>>> import numpy as np
>>> np.set_printoptions(suppress=True, linewidth=200)
>>> rng = np.random.default_rng(800914)
>>> ang = rng.uniform(0, 2 * np.pi, 19)
>>> O, _ = np.linalg.qr(np.array([[-1.4, -0.5], [1.5, 0.3], [1.0, 0.1], [0.1, 0.0], [-0.2, 0.6]]))
>>> A = 3 * np.c_[np.cos(ang), np.sin(ang)] @ O.T
>>> A.round(2)
array([[ 0.12,  0.83,  0.96,  0.14, -2.71],
       [-0.67, -0.31, -0.64, -0.11,  2.83],
       [-1.1 ,  1.72,  1.38,  0.16, -1.71],
       [-1.95,  1.39,  0.64,  0.03,  1.69],
       [ 0.8 ,  0.18,  0.56,  0.1 , -2.83],
       [-1.92,  1.33,  0.57,  0.03,  1.8 ],
       [ 0.76,  0.22,  0.59,  0.1 , -2.83],
       [-0.37, -0.6 , -0.83, -0.13,  2.79],
       [-2.  ,  1.54,  0.78,  0.05,  1.42],
       [-0.88,  1.59,  1.34,  0.16, -1.97],
       [ 1.36, -0.47,  0.11,  0.05, -2.63],
       [ 1.45, -1.89, -1.4 , -0.15,  1.15],
       [ 1.84, -1.96, -1.3 , -0.13,  0.23],
       [ 1.95, -1.92, -1.2 , -0.11, -0.22],
       [ 2.03, -1.7 , -0.94, -0.07, -1.05],
       [ 1.98, -1.89, -1.15, -0.11, -0.4 ],
       [ 1.53, -0.69, -0.05,  0.03, -2.49],
       [-1.23,  1.79,  1.39,  0.16, -1.52],
       [ 1.74, -1.  , -0.3 ,  0.01, -2.21]])
>>> # rows and columns are dependent
>>> U, s, Vh = np.linalg.svd(A)
>>> evecs = Vh[:(s > 1e-8).sum()]
>>> x0 = A[13] + 3 * A[18] + rng.integers(2) * np.eye(5)[3]
>>> x0.round(2)
array([ 7.17, -4.92, -2.11,  0.91, -6.85])
>>> np.allclose(evecs.T @ evecs @ x0, x0)
False
>>> Xs = A - A.mean(axis=0)
>>> U, s, Vh = np.linalg.svd(Xs, full_matrices=False)
>>> np.abs(U[:, 0]).argmax()
np.int64(3)
>>> np.abs(Vh[0]).argmax()
np.int64(0)
>>> W = np.array([[1, 1, 2, -1],
...     [2, 2, 2, 0],
...     [2, 1, -2, 2],
...     [-1, 2, -2, -1],
...     [-2, 2, -1, 2]])
>>> coef = np.array([1, 0, 2, 3])
>>> act = np.maximum(A @ W + coef, 0)
>>> (act > 0).astype(int)
array([[1, 0, 1, 0],
       [0, 1, 0, 1],
       [1, 1, 1, 1],
       [0, 1, 0, 1],
       [1, 0, 1, 0],
       [0, 1, 0, 1],
       [1, 0, 1, 0],
       [0, 1, 0, 1],
       [1, 1, 0, 1],
       [1, 1, 1, 1],
       [1, 0, 1, 0],
       [0, 0, 1, 1],
       [0, 0, 1, 0],
       [0, 0, 1, 0],
       [0, 0, 1, 0],
       [0, 0, 1, 0],
       [1, 0, 1, 0],
       [1, 1, 1, 1],
       [1, 0, 1, 0]])
>>> np.linalg.matrix_rank(act)
np.int64(4)
>>> C = np.array([[1, 1, 0], [2, 0, 0], [2, 0, 1], [1, 0, 0]])
>>> (act @ C).round(6).argmax(axis=1)
array([0, 0, 0, 0, 0, 0, 0, 0, 0, 0, 0, 0, 0, 0, 0, 0, 0, 0, 0])
>>> labels = A[:, 1] > np.median(A[:, 1])
>>> r0 = A[labels].mean(axis=0) - A[~labels].mean(axis=0)
>>> np.argsort(-np.abs(r0).round(6), kind="stable")
array([1, 0, 2, 4, 3])
>>> (((A - A.mean(axis=0)) @ r0 > 0) == labels).mean()
np.float64(1.0)
>>> dist = np.linalg.norm(A[:, None] - A[None], axis=-1)
>>> (dist + 1e9 * np.eye(19)).round(6).argmin(axis=1)
array([ 6,  7, 17,  5,  6,  3,  4,  1,  3,  2, 16, 12, 13, 15, 15, 13, 10,  2, 16])
>>> np.round(np.linalg.norm(A, axis=1), 2)
array([3., 3., 3., 3., 3., 3., 3., 3., 3., 3., 3., 3., 3., 3., 3., 3., 3., 3., 3.])
>>> np.linalg.matrix_rank(dist ** 2)
np.int64(3)
>>> dist[4].round(6).argsort(kind="stable")[:4]
array([ 4,  6, 10,  0])
>>> np.unravel_index(dist.round(6).argmax(), dist.shape)
(np.int64(1), np.int64(6))
>>> feats = np.load("arr.npy")
>>> feats.round(2) + 0
array([[-0.23,  0.07,  0.76, -0.02, -0.14, -0.06,  0.2 , -0.41,  0.25,  0.11,  0.14,  0.11, -0.11,  0.06],
       [ 0.18, -0.07,  0.05,  0.02,  0.14, -0.32,  0.25,  0.58,  0.5 ,  0.03,  0.04,  0.05, -0.36,  0.22],
       [ 0.2 , -0.05, -0.15, -0.06, -0.44, -0.37,  0.01, -0.1 , -0.16,  0.11,  0.65, -0.36, -0.09,  0.05],
       [-0.05, -0.03, -0.05, -0.54,  0.19,  0.29, -0.35, -0.07,  0.2 , -0.41,  0.4 ,  0.12, -0.15,  0.2 ],
       [ 0.25,  0.51, -0.04, -0.27, -0.44,  0.14,  0.14,  0.12, -0.21,  0.03, -0.1 ,  0.45, -0.3 , -0.1 ],
       [ 0.13, -0.14, -0.12, -0.18,  0.02, -0.61, -0.31, -0.36, -0.05,  0.05, -0.35,  0.31, -0.04,  0.3 ],
       [-0.3 , -0.32,  0.05, -0.25, -0.55, -0.12, -0.18,  0.28,  0.27, -0.12, -0.16,  0.06,  0.27, -0.35],
       [ 0.05,  0.07, -0.24,  0.24, -0.27,  0.35, -0.29, -0.1 ,  0.46,  0.5 ,  0.04,  0.1 ,  0.1 ,  0.32],
       [ 0.23, -0.26,  0.02, -0.14, -0.31,  0.27,  0.38, -0.1 , -0.04, -0.28, -0.32, -0.29,  0.07,  0.51],
       [ 0.25, -0.02, -0.08,  0.56, -0.13, -0.06,  0.05, -0.17,  0.19, -0.59,  0.17,  0.36,  0.13, -0.1 ],
       [ 0.18,  0.27, -0.2 , -0.14,  0.04, -0.05,  0.04, -0.37,  0.46, -0.09, -0.26, -0.43, -0.22, -0.41],
       [ 0.63, -0.52,  0.23, -0.11,  0.1 ,  0.21, -0.07, -0.05, -0.03,  0.25,  0.03,  0.13, -0.05, -0.35],
       [-0.38, -0.41, -0.24,  0.21, -0.13,  0.15,  0.05, -0.15, -0.11,  0.  , -0.05,  0.08, -0.71, -0.09],
       [ 0.15,  0.14,  0.4 ,  0.27, -0.15,  0.03, -0.62,  0.21, -0.14, -0.19, -0.19, -0.32, -0.27,  0.09]])
>>> np.linalg.cond(A) > 100
np.True_
>>> round(float(np.linalg.norm(A, 2) / np.linalg.norm(A)), 2)
0.74
>>> np.argsort(-np.linalg.norm(A, axis=0).round(6), kind="stable")[:3]
array([4, 0, 1])
>>> [round(float(x), 2) for x in np.linalg.svd(A, compute_uv=False)[:3]]
[9.7, 8.77, 0.0]
>>> r0, r1 = feats[7], feats[8]
>>> round(float(r0 @ r1), 2)
-0.0
>>> r0 @ r0
np.float64(1.0)
>>> p = (r0 @ r1) / (r0 @ r0) * r0
>>> np.round(r1 - p, 2)
array([ 0.23, -0.26,  0.02, -0.14, -0.31,  0.27,  0.38, -0.1 , -0.04, -0.28, -0.32, -0.29,  0.07,  0.51])
>>> (r1 - p) @ r0
np.float64(0.0)
>>> A2 = np.linalg.inv(feats)
>>> np.allclose(A2, feats.T)
True
>>> round(float(np.linalg.cond(feats)), 2)
1.0
>>> round(float(np.linalg.det(feats) * np.linalg.det(A2)), 2)
1.0
>>> round(np.linalg.slogdet(feats)[0], 2)
np.float64(-1.0)
>>> F = np.load("w.npy")
>>> F
array([[  0.5,   2.2,  -1.5,  -0.4,  -0.9,   0.8,  -1.4,  -0.7,  -0.3,   0. ],
       [ -0.5,   0.2,  -2. ,   2. ,   0.3,   0.6,   0.8,   0.9,   1.9,   1.7],
       [  4.1,   0.9,  -0.4,  -2. ,  -1.2,   0.2,   1.3,   0.4,  -1.4,   1. ],
       [  0.3,  -1. ,   0.2,   0.8,  -0.2,  -1.1,   0.1,  -2.2,  -0.7,   1.3],
       [  0.9,   0.5,   0.9,   0. ,  -0.5,   0.4,   1. ,   0.8,   0. ,   0.8],
       [ -1.5,  -0.8,   0.6,   0.3,   0.8,   0.2,   1.2,  -1.2,  -0.5,   1.7],
       [  0.8,  -0.1,  -0.8,  -0.2,   0.8,   0.1,  -3.4,  -1.1,  -1.3,   2.7],
       [  0.9,   0.2,  -0.4,  -0.2,   0. ,  -0.5,  -0.4,  -0.5,  -0.9,  -0.2],
       [  0.2,  -1.4,  -0.5,   0.6,   0.3,   1.5,  -1.7,  -0.4,   0.1,  -0.9],
       [  0. ,  -0.6,  -0.4,   0.5,  -0.7,   0.2,   1.2,   1.2,   1.7,  -0.1],
       [ -0.2,   0.8,   1.5,  -0.5,  -0.1,  -0.1,   0.7,   0.7,  -0.3,  -0.6],
       [  2.3,   1.3,   1.6,  -1.7,  -0.5,   0.8,  -1.2,  -1.1,   0.9,  -0.1],
       [ -0.6,  -1.8,  -1.1,   0.8,   0.6,   0.6,  -1.6,  -0.8,  -1.6,  -0.8],
       [  1. ,   0.3,  -0.7,  -0.8,  -1.2,  -0.9,   0.2,   0.3,  -1.6,   1.1],
       [  0.6,   0.6,  -0.3,   0.2,   0. ,   1.3,   0.3,  -0.1,   0.4,  -0.8],
       [  1. ,   0.8,   1.5,   1.6,   0.3,   0.6,  -0.1,   0. ,  -0.4,  -1. ],
       [  2.5,  -0.4,  -0.9,  -0.2,   0.9,   0.6,   1.1,   0.2,  -0.1,   2. ],
       [ -0.8,   1.5,   0.1,  -1. ,   0.4,   0.8,   0.9,  -0.6,  -0.1,  -2.1],
       [ -1.1,  -0.5,   0.7,   0.2,   0.4,  -0.6,   0.5,   0.7,  -0.5,   0.3],
       [  0.7,  -1.6,   1.3,  -0.5,   1.6,   0.6,   0. ,  -0.5,  -0.8,   0.4],
       [ -0.1,   1.1,   0.7,   0.4,  -0.1,  -1.3,   0.8,   0.6,  -0.8,  -0.4],
       [ -0.7,  -1.2,  -0.3,   0.9,   0.2,  -0.3,   0.5,  -0.5,  -1.3,  -0.5],
       [ -1.9,   1.1,   0.3,  -1.7,   0.7,   1.1,   0. ,  -0.2,  -0.8,  -0.8],
       [ -1. ,   0.3,   0.6,  -1. ,   0.6,   0.3,   0.7,  -0.9,   0.7,   0.4],
       [  0.4,  -0.4,  -0.2,  -0.5,   0.6,   0.7,  -0.1,  -0.6,   0.6,   0.6],
       [  1.1,  -0.9,  -0.4,  -0.1,  -1.6,   1.4,   0.1,   0.7,   1.3,   0.7],
       [  0. ,   0. ,  -1.9,   0.4,  -0.5,  -2. ,   0. ,   2.2,  -0.6,   0.5],
       [ -0.9,  -0.9,  -1.7,   0.2,   1.2,   0.5,   0. ,  -0.9,   0.4,   1.8],
       [  0.6,   0.5,   0.3,  -0.9,   1.1,  -1.1,  -0.1,  -1. ,  -0.7,  -0.8],
       [ -0.4,   0.4,  -0.9,   0.7,  -1.2,   2.7,   0. ,  -0.4,   0.3,   0.5],
       [  0.7,   1.3,   0.9,  -0.4,   0.2,   0.8,  -0.8,   1. ,  -0.2,  -0.3],
       [ -0.1,  -0.6,  -1.5,   0. ,  -0.9,   0.2,  -2.5,   1.8,  -0.9,  -0.4],
       [  2.5,  -3.5,   5.5,  -8. ,  -1.5, -11.5,   6.5,  -0.5,  -2. ,   4. ]])
>>> C = F[[25, 11]].astype(float)
>>> for _ in range(3):
...     labels = np.linalg.norm(F[:, None] - C, axis=-1).argmin(axis=1)
...     C = np.array([F[labels == j].mean(axis=0) for j in range(2)])
... 
>>> labels
array([0, 0, 1, 0, 0, 0, 0, 0, 0, 0, 0, 0, 0, 0, 0, 0, 0, 0, 0, 0, 0, 0, 0, 0, 0, 0, 0, 0, 0, 0, 0, 0, 1])
>>> np.abs(C[1] - C[0]).argmax()
np.int64(5)
>>> C.round(2)
array([[ 0.15,  0.03, -0.14, -0.02,  0.08,  0.29, -0.1 , -0.08, -0.2 ,  0.22],
       [ 3.3 , -1.3 ,  2.55, -5.  , -1.35, -5.65,  3.9 , -0.05, -1.7 ,  2.5 ]])
>>> np.bincount(labels)
array([31,  2])
>>> np.round(C[1] - C[0], 2)
array([ 3.15, -1.33,  2.69, -4.98, -1.43, -5.94,  4.  ,  0.03, -1.5 ,  2.28])
